$ python3 -q
>>> import numpy as np
>>> np.set_printoptions(precision=4, suppress=True, linewidth=160)
>>> W0 = np.loadtxt("mat.csv", delimiter=",")
>>> W0
array([[1., 0., 1., 0.],
       [3., 2., 3., 2.],
       [1., 0., 1., 0.],
       [3., 2., 3., 2.]])
>>> # columns 0 and 2 are equal
>>> ang = np.radians(36)
>>> R = np.eye(4)
>>> R[0, 0] = R[3, 3] = np.cos(ang)
>>> R[0, 3], R[3, 0] = -np.sin(ang), np.sin(ang)
>>> R
array([[ 0.809 ,  0.    ,  0.    , -0.5878],
       [ 0.    ,  1.    ,  0.    ,  0.    ],
       [ 0.    ,  0.    ,  1.    ,  0.    ],
       [ 0.5878,  0.    ,  0.    ,  0.809 ]])
>>> M2 = W0 @ R.T
>>> M2
array([[0.809 , 0.    , 1.    , 0.5878],
       [1.2515, 2.    , 3.    , 3.3814],
       [0.809 , 0.    , 1.    , 0.5878],
       [1.2515, 2.    , 3.    , 3.3814]])
>>> np.round(np.linalg.svd(W0, compute_uv=False), 4) + 0, np.round(np.linalg.svd(M2, compute_uv=False), 4) + 0
(array([7.4049, 1.0804, 0.    , 0.    ]), array([7.4049, 1.0804, 0.    , 0.    ]))
>>> U, sigma, Vt = np.linalg.svd(W0, full_matrices=False)
>>> np.abs(Vt[0])
array([0.6015, 0.3717, 0.6015, 0.3717])
>>> U.shape, sigma.shape, Vt.shape
((4, 4), (4,), (4, 4))
>>> np.round(U.T @ U, 4) + 0
array([[1., 0., 0., 0.],
       [0., 1., 0., 0.],
       [0., 0., 1., 0.],
       [0., 0., 0., 1.]])
>>> np.abs(U[:, 0]).round(6).argmax()
np.int64(1)
>>> np.round(sigma / sigma[0], 4) + 0
array([1.    , 0.1459, 0.    , 0.    ])
>>> np.round(U.T @ W0 @ Vt.T, 4) + 0
array([[7.4049, 0.    , 0.    , 0.    ],
       [0.    , 1.0804, 0.    , 0.    ],
       [0.    , 0.    , 0.    , 0.    ],
       [0.    , 0.    , 0.    , 0.    ]])
>>> np.cumsum(sigma ** 2) / np.sum(sigma ** 2)
array([0.9792, 1.    , 1.    , 1.    ])
>>> np.abs(np.diag(np.linalg.qr(W0)[1])) > 1e-9
array([ True,  True, False, False])
>>> np.unique(W0.round(6), axis=0).shape
(2, 4)
>>> np.round(np.trace(np.linalg.pinv(W0) @ W0), 4)
np.float64(2.0)
>>> M = np.loadtxt("case11.csv", delimiter=",")
>>> M
array([[ 1.1074,  3.1806],
       [ 3.1889, -0.6064],
       [-0.8327,  1.8207],
       [ 1.2461,  3.1321]])
>>> M2 = M / np.linalg.norm(M, axis=1, keepdims=True)
>>> C2 = M2 @ M2.T
>>> C2
array([[ 1.    ,  0.1466,  0.7221,  0.999 ],
       [ 0.1466,  1.    , -0.5785,  0.1896],
       [ 0.7221, -0.5785,  1.    ,  0.6912],
       [ 0.999 ,  0.1896,  0.6912,  1.    ]])
>>> np.round(np.degrees(np.arccos(np.clip(C2[0, 1], -1, 1))), 4)
np.float64(81.57)
>>> np.linalg.norm(M2, axis=1)
array([1., 1., 1., 1.])
>>> C2[0]
array([1.    , 0.1466, 0.7221, 0.999 ])
>>> x = np.array([4, 2])
>>> np.sign((M @ x).round(6))
array([1., 1., 1., 1.])
>>> M @ (2 * x)
array([21.5816, 23.0856,  0.6212, 22.4972])
>>> M * x
array([[ 4.4296,  6.3612],
       [12.7556, -1.2128],
       [-3.3308,  3.6414],
       [ 4.9844,  6.2642]])
>>> data = np.loadtxt("run11.csv", delimiter=",")
>>> data
array([[ 51.,  -5.,   9., -19.],
       [ -5.,  46.,  42.,   2.],
       [  9.,  42.,  73.,  22.],
       [-19.,   2.,  22.,  49.]])
>>> ang = np.radians(135)
>>> R = np.eye(4)
>>> R[0, 0] = R[2, 2] = np.cos(ang)
>>> R[0, 2], R[2, 0] = -np.sin(ang), np.sin(ang)
>>> R
array([[-0.7071,  0.    , -0.7071,  0.    ],
       [ 0.    ,  1.    ,  0.    ,  0.    ],
       [ 0.7071,  0.    , -0.7071,  0.    ],
       [ 0.    ,  0.    ,  0.    ,  1.    ]])
>>> M2 = data @ R.T
>>> np.abs(M2 - data).max(axis=0)
array([ 93.4264,   0.    , 118.2548,   0.    ])
>>> np.allclose(np.linalg.norm(data, axis=1), np.linalg.norm(M2, axis=1))
True
>>> np.linalg.svd(data, compute_uv=False), np.linalg.svd(M2, compute_uv=False)
(array([109.7079,  66.8302,  36.7454,   5.7165]), array([109.7079,  66.8302,  36.7454,   5.7165]))
>>> (np.linalg.matrix_power((R != 0) + (R.T != 0) + np.eye(4), 4) > 0).astype(int)
array([[1, 0, 1, 0],
       [0, 1, 0, 0],
       [1, 0, 1, 0],
       [0, 0, 0, 1]])
>>> np.sort(np.linalg.eigvals(R).real)
array([-0.7071, -0.7071,  1.    ,  1.    ])
>>> round(float(np.linalg.det(R)), 4)
1.0
>>> np.round(R @ R, 4) + 0
array([[ 0.,  0.,  1.,  0.],
       [ 0.,  1.,  0.,  0.],
       [-1.,  0.,  0.,  0.],
       [ 0.,  0.,  0.,  1.]])
>>> np.flatnonzero(np.linalg.matrix_power((R != 0) + (R.T != 0) + np.eye(4), 4)[3])
array([3])
